In [1]: import numpy as np

In [2]: np.set_printoptions(precision=2, suppress=True, linewidth=100, legacy="1.25")

In [3]: other = np.array([[4, -3, -2, -3, -6, 1],
   ...:     [6, -7, 7, -8, 5, -5],
   ...:     [6, -5, 8, 4, -5, -8],
   ...:     [1, -1, 4, 7, 2, -6],
   ...:     [1, 7, -4, 1, 2, 8],
   ...:     [8, -5, 9, 8, -4, 8]])

In [4]: E = other - other.T

In [5]: E
Out[5]: 
array([[  0,  -9,  -8,  -4,  -7,  -7],
       [  9,   0,  12,  -7,  -2,   0],
       [  8, -12,   0,   0,  -1, -17],
       [  4,   7,   0,   0,   1, -14],
       [  7,   2,   1,  -1,   0,  12],
       [  7,   0,  17,  14, -12,   0]])

In [6]: # skew, so no eigenvalue has a real part

In [7]: np.linalg.matrix_power(E, 2)
Out[7]: 
array([[-259,   54, -234,  -28,  106,  108],
       [  54, -278,  -74,  -34,  -82, -193],
       [-234,  -74, -498, -185,  172,  -68],
       [ -28,  -34, -185, -262,  126,  -16],
       [ 106,  -82,  172,  126, -199,  -52],
       [ 108, -193,  -68,  -16,  -52, -678]])

In [8]: np.sort(np.abs(np.linalg.eigvals(E)))
Out[8]: array([ 7.15,  7.15, 15.33, 15.33, 28.3 , 28.3 ])

In [9]: np.trace(E)
Out[9]: 0

In [10]: E @ E
Out[10]: 
array([[-259,   54, -234,  -28,  106,  108],
       [  54, -278,  -74,  -34,  -82, -193],
       [-234,  -74, -498, -185,  172,  -68],
       [ -28,  -34, -185, -262,  126,  -16],
       [ 106,  -82,  172,  126, -199,  -52],
       [ 108, -193,  -68,  -16,  -52, -678]])

In [11]: J = np.load("arr.npy")

In [12]: J
Out[12]: 
array([[-3,  5,  1, -3,  2,  0, -1,  2,  4, -2,  4],
       [-2,  3,  3,  3, -4,  1,  2,  1,  2,  1, -2],
       [-2,  4,  2,  5, -4,  4,  4,  3, -1,  4,  5],
       [ 5,  2, -5, -3,  0, -3,  0, -1, -4,  2, -5],
       [ 5,  4, -2, -2, -1,  3, -2,  2, -3,  4, -3],
       [-1,  4,  1, -1, -4,  3,  5,  5, -3, -3,  3],
       [ 5,  2, -5,  3,  0, -1,  0,  0, -2, -3, -4]])

In [13]: u, v = J[6], J[1]

In [14]: u @ u
Out[14]: 93

In [15]: pr = (u @ v) / (u @ u) * u

In [16]: round(float((v - pr) @ u), 2)
Out[16]: -0.0

In [17]: round(float(np.linalg.norm(u + v) ** 2 + np.linalg.norm(u - v) ** 2), 2)
Out[17]: 310.0

In [18]: other = np.array([[2, 1, 0],
    ...:     [0, 0, 1],
    ...:     [3, 2, 3],
    ...:     [1, 0, 1],
    ...:     [0, 0, 1],
    ...:     [3, 0, 1],
    ...:     [3, 0, 3],
    ...:     [2, 3, 2],
    ...:     [0, 1, 0],
    ...:     [1, 1, 2],
    ...:     [0, 2, 0]])

In [19]: np.einsum("ij->j", J)
Out[19]: array([  7,  24,  -5,   2, -11,   7,   8,  12,  -7,   3,  -2])

In [20]: other.T @ J.T
Out[20]: 
array([[ -7,  20,  41, -17,  13,  31,  -8],
       [ 15,   6,  24, -20,   2,  16, -18],
       [  4,  22,  41, -17,   4,  24, -17]])

In [21]: np.linalg.matrix_rank(np.vstack([J, other.T]))
Out[21]: 10

In [22]: W = np.array([[-5, 6, 9, 3, 4],
    ...:     [-7, 1, 5, -2, 8],
    ...:     [1, 0, -8, 7, -5],
    ...:     [0, 9, 3, -3, 2],
    ...:     [-3, 8, -8, -8, 7],
    ...:     [2, -9, 6, 6, -4],
    ...:     [5, -3, -2, -2, 8],
    ...:     [-3, 4, -7, -2, -7],
    ...:     [7, -3, 9, 7, 2],
    ...:     [2, -4, 6, 1, 2],
    ...:     [8, 8, 7, -7, -2]])

In [23]: c = np.array([1, -1, -1, 1, 1])

In [24]: hid = np.maximum(J @ W + c, 0)

In [25]: hid
Out[25]: 
array([[21, 14,  4,  0,  6],
       [14,  0, 18, 62,  0],
       [57,  0, 77,  0,  0],
       [ 0,  0, 15,  0, 81],
       [ 0,  0, 66, 30, 18],
       [ 4,  0,  0,  0,  0],
       [ 0, 53, 33,  0, 70]])

In [26]: (hid > 0).astype(int)
Out[26]: 
array([[1, 1, 1, 0, 1],
       [1, 0, 1, 1, 0],
       [1, 0, 1, 0, 0],
       [0, 0, 1, 0, 1],
       [0, 0, 1, 1, 1],
       [1, 0, 0, 0, 0],
       [0, 1, 1, 0, 1]])

In [27]: np.linalg.matrix_rank(hid)
Out[27]: 5

In [28]: W2 = np.array([[-3, 0, -3], [1, 3, -2], [2, 2, -1], [-2, 3, 1], [-3, -3, 1]])

In [29]: (hid @ W2).round(6).argmax(axis=1)
Out[29]: array([1, 1, 1, 2, 1, 1, 1])

In [30]: W @ W2
Out[30]: 
array([[ 21,  33,   1],
       [ 12, -17,  20],
       [-18,  20,   7],
       [ 15,  18, -22],
       [ -4, -37,   0],
       [ -3,  15,   8],
       [-42, -43,  -1],
       [ 24,  13,  -1],
       [-26,  24, -15],
       [ -6,  -3,  -1],
       [ 18,  23, -56]])

In [31]: hid @ W2
Out[31]: 
array([[ -59,   32,  -89],
       [-130,  222,    2],
       [ -17,  154, -248],
       [-213, -213,   66],
       [  18,  168,  -18],
       [ -12,    0,  -12],
       [ -91,   15,  -69]])
